In [1]: import numpy as np

In [2]: from numpy import linalg as LA

In [3]: np.set_printoptions(precision=2, suppress=True, linewidth=160, legacy="1.25")

In [4]: J = np.loadtxt("mat.csv", delimiter=",")

In [5]: J
Out[5]: 
array([[ 5.,  6.,  7.,  8.,  9., 10., 11.],
       [12., 13., 14., 15., 16., 17., 18.],
       [19., 20., 21., 22., 23., 24., 25.],
       [26., 27., 28., 29., 30., 31., 32.],
       [33., 34., 35., 36., 37., 38., 39.],
       [40., 41., 42., 43., 44., 45., 46.],
       [47., 48., 49., 50., 51., 52., 53.],
       [54., 55., 56., 57., 58., 59., 60.],
       [61., 62., 63., 64., 65., 66., 67.],
       [68., 69., 70., 71., 72., 73., 74.]])

In [6]: Uu, sv, vt = LA.svd(J)

In [7]: V = vt[:(sv > 1e-8).sum()]

In [8]: rng = np.random.default_rng(57)

In [9]: x = J[4] + -2 * J[3] + rng.integers(2) * np.eye(7)[1]

In [10]: x
Out[10]: array([-19., -20., -21., -22., -23., -24., -25.])

In [11]: np.allclose(V.T @ V @ x, x)
Out[11]: True

In [12]: LA.cond(J) > 100
Out[12]: True

In [13]: f, r1 = J[9], J[6]

In [14]: f @ f
Out[14]: 35315.0

In [15]: pr = (f @ r1) / (f @ f) * f

In [16]: round(LA.norm(f + r1) ** 2 + LA.norm(f - r1) ** 2, 2)
Out[16]: 105686.0

In [17]: LA.matrix_rank(np.outer(f, r1))
Out[17]: 1

In [18]: round(float((r1 - pr) @ f), 2)
Out[18]: -0.0

In [19]: Y = J[0, 0] * J[1:] - np.outer(J[1:, 0], J[0])

In [20]: Y
Out[20]: 
array([[   0.,   -7.,  -14.,  -21.,  -28.,  -35.,  -42.],
       [   0.,  -14.,  -28.,  -42.,  -56.,  -70.,  -84.],
       [   0.,  -21.,  -42.,  -63.,  -84., -105., -126.],
       [   0.,  -28.,  -56.,  -84., -112., -140., -168.],
       [   0.,  -35.,  -70., -105., -140., -175., -210.],
       [   0.,  -42.,  -84., -126., -168., -210., -252.],
       [   0.,  -49.,  -98., -147., -196., -245., -294.],
       [   0.,  -56., -112., -168., -224., -280., -336.],
       [   0.,  -63., -126., -189., -252., -315., -378.]])

In [21]: LA.matrix_rank(Y), LA.matrix_rank(J)
Out[21]: (1, 2)

In [22]: labels = rng.integers(0, 2, 8)

In [23]: K = np.triu((labels[:, None] == labels) & (rng.random((8, 8)) < 0.8), 1).astype(int)

In [24]: K += K.T

In [25]: K
Out[25]: 
array([[0, 1, 0, 1, 1, 1, 0, 0],
       [1, 0, 0, 1, 1, 1, 0, 0],
       [0, 0, 0, 0, 0, 0, 0, 0],
       [1, 1, 0, 0, 1, 1, 0, 0],
       [1, 1, 0, 1, 0, 1, 0, 0],
       [1, 1, 0, 1, 1, 0, 0, 0],
       [0, 0, 0, 0, 0, 0, 0, 1],
       [0, 0, 0, 0, 0, 0, 1, 0]])

In [26]: w, V = LA.eigh(K)

In [27]: x = np.array([3, -2, -1, 2, -2, 2, 0, -3])

In [28]: np.round(LA.eigvalsh(K[1:, 1:]), 2) + 0
Out[28]: array([-1., -1., -1., -1.,  0.,  1.,  3.])

In [29]: np.round(x @ K @ x / (x @ x), 2), np.round(w[0], 2), w[-1]
Out[29]: (-0.46, -1.0, 4.0)

In [30]: V * np.maximum(w, 0) @ V.T
Out[30]: 
array([[0.8, 0.8, 0. , 0.8, 0.8, 0.8, 0. , 0. ],
       [0.8, 0.8, 0. , 0.8, 0.8, 0.8, 0. , 0. ],
       [0. , 0. , 0. , 0. , 0. , 0. , 0. , 0. ],
       [0.8, 0.8, 0. , 0.8, 0.8, 0.8, 0. , 0. ],
       [0.8, 0.8, 0. , 0.8, 0.8, 0.8, 0. , 0. ],
       [0.8, 0.8, 0. , 0.8, 0.8, 0.8, 0. , 0. ],
       [0. , 0. , 0. , 0. , 0. , 0. , 0.5, 0.5],
       [0. , 0. , 0. , 0. , 0. , 0. , 0.5, 0.5]])

In [31]: np.round(LA.det(K), 2)
Out[31]: 0.0

In [32]: (K != 0).astype(int)
Out[32]: 
array([[0, 1, 0, 1, 1, 1, 0, 0],
       [1, 0, 0, 1, 1, 1, 0, 0],
       [0, 0, 0, 0, 0, 0, 0, 0],
       [1, 1, 0, 0, 1, 1, 0, 0],
       [1, 1, 0, 1, 0, 1, 0, 0],
       [1, 1, 0, 1, 1, 0, 0, 0],
       [0, 0, 0, 0, 0, 0, 0, 1],
       [0, 0, 0, 0, 0, 0, 1, 0]])

In [33]: np.sort(LA.eigvals(K).real)
Out[33]: array([-1., -1., -1., -1., -1.,  0.,  1.,  4.])

In [34]: mat = np.array([[-2.0, -3.0, -3.0, 0.0],
    ...:     [-3.0, -2.0, -3.0, 0.0],
    ...:     [-3.0, -3.0, -2.0, 0.0],
    ...:     [0.0, 0.0, 0.0, -2.0]])

In [35]: mat
Out[35]: 
array([[-2., -3., -3.,  0.],
       [-3., -2., -3.,  0.],
       [-3., -3., -2.,  0.],
       [ 0.,  0.,  0., -2.]])

In [36]: Uu, sv, vt = LA.svd(K)

In [37]: np.argmax(sv[:-1] / (sv[1:] + 1e-6)) + 1
Out[37]: 7

In [38]: Y = Uu[:, :7] @ np.diag(sv[:7]) @ vt[:7]

In [39]: Y.round(2) + 0
Out[39]: 
array([[0., 1., 0., 1., 1., 1., 0., 0.],
       [1., 0., 0., 1., 1., 1., 0., 0.],
       [0., 0., 0., 0., 0., 0., 0., 0.],
       [1., 1., 0., 0., 1., 1., 0., 0.],
       [1., 1., 0., 1., 0., 1., 0., 0.],
       [1., 1., 0., 1., 1., 0., 0., 0.],
       [0., 0., 0., 0., 0., 0., 0., 1.],
       [0., 0., 0., 0., 0., 0., 1., 0.]])

In [40]: np.round(LA.norm(K - Y) / LA.norm(K), 2)
Out[40]: 0.0

In [41]: round(float(np.abs(K - Y).max()), 2)
Out[41]: 0.0

In [42]: w, V = LA.eigh(mat)

In [43]: V @ np.diag(w) @ V.T
Out[43]: 
array([[-2., -3., -3.,  0.],
       [-3., -2., -3.,  0.],
       [-3., -3., -2.,  0.],
       [ 0.,  0.,  0., -2.]])

In [44]: (w > 1e-8).sum(), (w < -1e-8).sum()
Out[44]: (2, 2)

In [45]: round(float(w.sum()), 2), np.trace(mat)
Out[45]: (-8.0, -8.0)

In [46]: np.unique(w.round(6) + 0, return_counts=True)[1]
Out[46]: array([1, 1, 2])

In [47]: LA.eigvalsh(mat + 2 * np.eye(4))
Out[47]: array([-6.,  0.,  3.,  3.])

In [48]: feats = np.load("out6.npy")

In [49]: feats
Out[49]: 
array([[ -3,   0,  -2,  -8,   0,   9],
       [-10,   0, -16,  -8, -14, -26],
       [-14,   0, -22, -12, -19, -34],
       [  2,   0,   0,   8,  -2, -14]])

In [50]: x = np.array([2, 1, 0, 0, 0, 1, 2])

In [51]: J @ np.ones(7)
Out[51]: array([ 56., 105., 154., 203., 252., 301., 350., 399., 448., 497.])

In [52]: J @ (2 * x)
Out[52]: array([ 96., 180., 264., 348., 432., 516., 600., 684., 768., 852.])

In [53]: (J @ x).argmax()
Out[53]: 9

In [54]: J @ x
Out[54]: array([ 48.,  90., 132., 174., 216., 258., 300., 342., 384., 426.])

In [55]: rk = LA.matrix_rank(feats)

In [56]: rk
Out[56]: 2

In [57]: null = LA.svd(feats)[2][rk:].T

In [58]: np.round(feats @ null, 2) + 0
Out[58]: 
array([[0., 0., 0., 0.],
       [0., 0., 0., 0.],
       [0., 0., 0., 0.],
       [0., 0., 0., 0.]])

In [59]: null.shape
Out[59]: (6, 4)

In [60]: Y = feats + rng.integers(-2, 3, (4, 2)) @ rng.integers(-2, 3, (2, 6))

In [61]: Y
Out[61]: 
array([[  0,   0,  -5,  -5,  -2,  12],
       [-12,   1, -15, -10, -13, -28],
       [-16,   4, -24, -14, -19, -36],
       [ -2,   2,   2,   4,   0, -18]])

In [62]: LA.matrix_rank(Y - feats, tol=1e-8)
Out[62]: 2

In [63]: np.round(LA.svd(Y - feats, compute_uv=False), 2) + 0
Out[63]: array([11.11,  4.86,  0.  ,  0.  ])

In [64]: A = np.loadtxt("data.csv", delimiter=",")

In [65]: A
Out[65]: 
array([[  5.56,   3.44,  12.56,  13.24, -17.73],
       [ 35.47,  -8.15, -21.32, -17.91,  21.44],
       [ 35.06,  -6.61, -20.06, -15.63,  20.58],
       [  6.96,  -1.29, -22.33, -30.32, -23.  ],
       [  7.61,  -0.03, -23.41, -30.8 , -22.44],
       [  6.73,   0.8 , -25.21, -33.48, -25.16],
       [ 36.09,  -7.22, -20.09, -15.61,  20.77],
       [  5.41,   2.9 ,  12.21,  11.27, -17.71],
       [  7.26,  -1.49, -24.85, -32.58, -23.53],
       [ 37.18,  -8.71, -20.42, -15.3 ,  20.9 ],
       [  7.31,   1.95,  10.62,  15.95, -18.91],
       [ 37.28,  -8.55, -20.88, -16.3 ,  19.15],
       [  5.19,   2.03,  12.05,  13.79, -16.83],
       [ 36.13,  -8.82, -18.71, -15.61,  20.23],
       [ 34.93,  -8.08, -19.66, -16.22,  20.91],
       [  7.  ,   3.08,  13.68,  14.22, -17.33],
       [ 36.3 ,  -6.16, -19.57, -15.3 ,  20.91],
       [ 33.15,  -7.58, -18.69, -16.34,  20.98],
       [ 35.31,  -7.74, -19.97, -16.73,  19.47],
       [  7.76,   3.03,  11.68,  13.78, -17.69],
       [ 38.36,  -9.85, -18.83, -14.51,  20.04],
       [ 35.26,  -6.55, -19.82, -16.18,  21.41],
       [ 35.51,  -7.65, -19.3 , -16.06,  18.41],
       [  5.53,   1.3 ,  12.07,  13.79, -19.34],
       [  3.94,   2.29,  12.58,  14.5 , -19.26],
       [  6.81,   2.3 ,  11.53,  14.67, -18.32],
       [  5.71,   2.43,  13.08,  13.7 , -16.75],
       [  7.45,   2.94,  11.96,  13.6 , -16.72],
       [ 36.9 ,  -6.2 , -18.55, -15.35,  20.34],
       [  6.64,   1.53,  12.11,  12.36, -18.22],
       [  7.43,   1.17, -25.21, -33.77, -24.25],
       [  7.17,   0.03, -24.63, -31.79, -26.11]])

In [66]: Q, V = LA.qr(A[:, :1])[0], LA.qr(A[:, 1:])[0]

In [67]: sv = LA.svd(Q.T @ V, compute_uv=False)

In [68]: (sv > 0.9).sum()
Out[68]: 1

In [69]: round(float(LA.norm(Q @ Q.T - V @ V.T, 2)), 2)
Out[69]: 1.0

In [70]: labels = A[:, 0] > np.median(A[:, 0])

In [71]: f = A[labels].mean(axis=0) - A[~labels].mean(axis=0)

In [72]: np.argsort(-np.abs(f).round(6), kind="stable")
Out[72]: array([4, 0, 2, 3, 1])

In [73]: f
Out[73]: array([ 26.01,  -8.14, -18.74, -14.33,  35.29])

In [74]: np.round((((A - A.mean(axis=0)) @ f > 0) == labels).mean(), 2)
Out[74]: 0.94

In [75]: Uu, sv, vt = LA.svd(A)

In [76]: np.argmax(sv[:-1] / (sv[1:] + 1e-6)) + 1
Out[76]: 3

In [77]: sv
Out[77]: array([195.54, 106.8 ,  78.18,   5.21,   3.94])

In [78]: Y = Uu[:, :3] @ np.diag(sv[:3]) @ vt[:3]

In [79]: round(np.abs(A - Y).max(), 2)
Out[79]: 1.94

In [80]: LA.matrix_rank(A, rtol=0.05)
Out[80]: 3

In [81]: LA.matrix_rank(Y)
Out[81]: 3

In [82]: np.round(LA.norm(A - Y, 2), 2), round(sv[3], 2)
Out[82]: (5.21, 5.21)

In [83]: np.all(LA.eigvalsh(K) > 0)
Out[83]: False

In [84]: W0 = np.array([[0, 0, -2],
    ...:     [-1, -1, -3],
    ...:     [4, 4, 2],
    ...:     [7, 7, 5],
    ...:     [4, 4, 2],
    ...:     [1, 1, -1],
    ...:     [5, 5, 3],
    ...:     [5, 5, 3],
    ...:     [4, 4, 2],
    ...:     [3, 3, 1]])

In [85]: Uu, sv, vt = LA.svd(W0)

In [86]: np.argmax(sv[:-1] / (sv[1:] + 1e-6)) + 1
Out[86]: 2

In [87]: Y = Uu[:, :2] @ np.diag(sv[:2]) @ vt[:2]

In [88]: np.round(LA.norm(W0 - Y, 2), 2), round(float(sv[2]), 2)
Out[88]: (0.0, 0.0)

In [89]: Y.round(2) + 0
Out[89]: 
array([[ 0.,  0., -2.],
       [-1., -1., -3.],
       [ 4.,  4.,  2.],
       [ 7.,  7.,  5.],
       [ 4.,  4.,  2.],
       [ 1.,  1., -1.],
       [ 5.,  5.,  3.],
       [ 5.,  5.,  3.],
       [ 4.,  4.,  2.],
       [ 3.,  3.,  1.]])

In [90]: Xs = W0 - W0.mean(axis=0)

In [91]: Uu, sv, vt = LA.svd(Xs, full_matrices=False)

In [92]: round(float((sv ** 2).sum() ** 2 / (sv ** 4).sum()), 2)
Out[92]: 1.0

In [93]: vt[0] * np.sign(vt[0, np.abs(vt[0]).argmax()])
Out[93]: array([0.58, 0.58, 0.58])

In [94]: np.round(Xs.mean(axis=0), 2) + 0
Out[94]: array([0., 0., 0.])

In [95]: (np.sign(Uu[:, 0]) == np.sign(Uu[0, 0])).astype(int)
Out[95]: array([1, 1, 0, 0, 0, 1, 0, 0, 0, 1])

In [96]: LA.matrix_rank(Xs)
Out[96]: 1

In [97]: np.round(sv ** 2 / (sv ** 2).sum(), 2) + 0
Out[97]: array([1., 0., 0.])

In [98]: np.searchsorted(np.cumsum(sv ** 2) / (sv ** 2).sum(), 0.9) + 1
Out[98]: 1
